$ ipython --no-banner

In [1]: import numpy as np

In [2]: import numpy.linalg as la

In [3]: np.set_printoptions(suppress=True, linewidth=200)

In [4]: rng = np.random.default_rng(58)

In [5]: feats = (rng.random((5, 5)) < 0.3) + np.eye(5)

In [6]: feats /= feats.sum(axis=1, keepdims=True)

In [7]: feats.round(2)
Out[7]: 
array([[0.33, 0.  , 0.33, 0.33, 0.  ],
       [0.33, 0.33, 0.33, 0.  , 0.  ],
       [0.  , 0.33, 0.33, 0.  , 0.33],
       [0.  , 0.  , 0.  , 0.5 , 0.5 ],
       [0.  , 0.25, 0.  , 0.25, 0.5 ]])

In [8]: # a transition matrix

In [9]: A2 = np.array([[-7, 0], [1, 4]])

In [10]: W2 = np.kron(A2, feats)

In [11]: W2.round(2)
Out[11]: 
array([[-2.33, -0.  , -2.33, -2.33, -0.  ,  0.  ,  0.  ,  0.  ,  0.  ,  0.  ],
       [-2.33, -2.33, -2.33, -0.  , -0.  ,  0.  ,  0.  ,  0.  ,  0.  ,  0.  ],
       [-0.  , -2.33, -2.33, -0.  , -2.33,  0.  ,  0.  ,  0.  ,  0.  ,  0.  ],
       [-0.  , -0.  , -0.  , -3.5 , -3.5 ,  0.  ,  0.  ,  0.  ,  0.  ,  0.  ],
       [-0.  , -1.75, -0.  , -1.75, -3.5 ,  0.  ,  0.  ,  0.  ,  0.  ,  0.  ],
       [ 0.33,  0.  ,  0.33,  0.33,  0.  ,  1.33,  0.  ,  1.33,  1.33,  0.  ],
       [ 0.33,  0.33,  0.33,  0.  ,  0.  ,  1.33,  1.33,  1.33,  0.  ,  0.  ],
       [ 0.  ,  0.33,  0.33,  0.  ,  0.33,  0.  ,  1.33,  1.33,  0.  ,  1.33],
       [ 0.  ,  0.  ,  0.  ,  0.5 ,  0.5 ,  0.  ,  0.  ,  0.  ,  2.  ,  2.  ],
       [ 0.  ,  0.25,  0.  ,  0.25,  0.5 ,  0.  ,  1.  ,  0.  ,  1.  ,  2.  ]])

In [12]: idx = rng.permutation(10)

In [13]: idx
Out[13]: array([2, 6, 0, 3, 5, 4, 8, 9, 1, 7])

In [14]: A2 = W2[idx][:, idx]

In [15]: np.trace(A2)
Out[15]: np.float64(-6.0)

In [16]: np.round(np.diag(A2), 2)
Out[16]: array([-2.33,  1.33, -2.33, -3.5 ,  1.33, -3.5 ,  2.  ,  2.  , -2.33,  1.33])

In [17]: A2.round(2)
Out[17]: 
array([[-2.33,  0.  , -0.  , -0.  ,  0.  , -2.33,  0.  ,  0.  , -2.33,  0.  ],
       [ 0.33,  1.33,  0.33,  0.  ,  1.33,  0.  ,  0.  ,  0.  ,  0.33,  1.33],
       [-2.33,  0.  , -2.33, -2.33,  0.  , -0.  ,  0.  ,  0.  , -0.  ,  0.  ],
       [-0.  ,  0.  , -0.  , -3.5 ,  0.  , -3.5 ,  0.  ,  0.  , -0.  ,  0.  ],
       [ 0.33,  0.  ,  0.33,  0.33,  1.33,  0.  ,  1.33,  0.  ,  0.  ,  1.33],
       [-0.  ,  0.  , -0.  , -1.75,  0.  , -3.5 ,  0.  ,  0.  , -1.75,  0.  ],
       [ 0.  ,  0.  ,  0.  ,  0.5 ,  0.  ,  0.5 ,  2.  ,  2.  ,  0.  ,  0.  ],
       [ 0.  ,  1.  ,  0.  ,  0.25,  0.  ,  0.5 ,  1.  ,  2.  ,  0.25,  0.  ],
       [-2.33,  0.  , -2.33, -0.  ,  0.  , -0.  ,  0.  ,  0.  , -2.33,  0.  ],
       [ 0.33,  1.33,  0.  ,  0.  ,  0.  ,  0.33,  0.  ,  1.33,  0.33,  1.33]])

In [18]: vec = np.array([0, 3, 0, 0, 2])

In [19]: np.round(feats @ np.eye(5)[0], 2)
Out[19]: array([0.33, 0.33, 0.  , 0.  , 0.  ])

In [20]: (feats @ vec).argmax()
Out[20]: np.int64(4)

In [21]: np.round(feats * vec, 2)
Out[21]: 
array([[0.  , 0.  , 0.  , 0.  , 0.  ],
       [0.  , 1.  , 0.  , 0.  , 0.  ],
       [0.  , 1.  , 0.  , 0.  , 0.67],
       [0.  , 0.  , 0.  , 0.  , 1.  ],
       [0.  , 0.75, 0.  , 0.  , 1.  ]])

In [22]: np.round(np.einsum("ij,j->i", feats, vec), 2)
Out[22]: array([0.  , 1.  , 1.67, 1.  , 1.75])

In [23]: np.round(feats @ (2 * vec), 2)
Out[23]: array([0.  , 2.  , 3.33, 2.  , 3.5 ])

In [24]: feats @ np.ones(5)
Out[24]: array([1., 1., 1., 1., 1.])

In [25]: np.round(feats @ vec, 2)
Out[25]: array([0.  , 1.  , 1.67, 1.  , 1.75])

In [26]: np.sign((feats @ vec).round(6))
Out[26]: array([0., 1., 1., 1., 1.])

In [27]: [round(float(x), 2) for x in la.svd(feats, compute_uv=False)[:3]]
Out[27]: [1.04, 0.71, 0.51]

In [28]: np.argsort(-la.norm(feats, axis=0).round(6), kind="stable")[:3]
Out[28]: array([4, 3, 2])

In [29]: round(la.norm(feats, 2) / la.norm(feats), 2)
Out[29]: np.float64(0.76)

In [30]: mat = np.eye(14, dtype=int)[rng.permutation(14)]

In [31]: mat
Out[31]: 
array([[0, 0, 0, 0, 0, 0, 0, 0, 1, 0, 0, 0, 0, 0],
       [0, 1, 0, 0, 0, 0, 0, 0, 0, 0, 0, 0, 0, 0],
       [0, 0, 0, 0, 0, 0, 0, 0, 0, 0, 0, 1, 0, 0],
       [0, 0, 0, 0, 0, 0, 0, 1, 0, 0, 0, 0, 0, 0],
       [0, 0, 0, 0, 0, 0, 0, 0, 0, 0, 1, 0, 0, 0],
       [1, 0, 0, 0, 0, 0, 0, 0, 0, 0, 0, 0, 0, 0],
       [0, 0, 0, 0, 0, 1, 0, 0, 0, 0, 0, 0, 0, 0],
       [0, 0, 0, 0, 1, 0, 0, 0, 0, 0, 0, 0, 0, 0],
       [0, 0, 0, 0, 0, 0, 1, 0, 0, 0, 0, 0, 0, 0],
       [0, 0, 0, 0, 0, 0, 0, 0, 0, 1, 0, 0, 0, 0],
       [0, 0, 0, 1, 0, 0, 0, 0, 0, 0, 0, 0, 0, 0],
       [0, 0, 1, 0, 0, 0, 0, 0, 0, 0, 0, 0, 0, 0],
       [0, 0, 0, 0, 0, 0, 0, 0, 0, 0, 0, 0, 1, 0],
       [0, 0, 0, 0, 0, 0, 0, 0, 0, 0, 0, 0, 0, 1]])

In [32]: # splits into 7 blocks

In [33]: mat[:, 1] @ mat[:, 13]
Out[33]: np.int64(0)

In [34]: vec = np.array([3, 1, 2, 3, 3, 1, 3, 2, 1, 2, 0, 1, 0, 2])

In [35]: h = np.maximum(mat @ vec, 0)

In [36]: np.maximum(mat @ (3 * vec), 0)
Out[36]: array([3, 3, 3, 6, 0, 9, 3, 9, 9, 6, 9, 6, 0, 6])

In [37]: np.maximum(mat @ vec, 0) - np.maximum(-mat @ vec, 0)
Out[37]: array([1, 1, 1, 2, 0, 3, 1, 3, 3, 2, 3, 2, 0, 2])
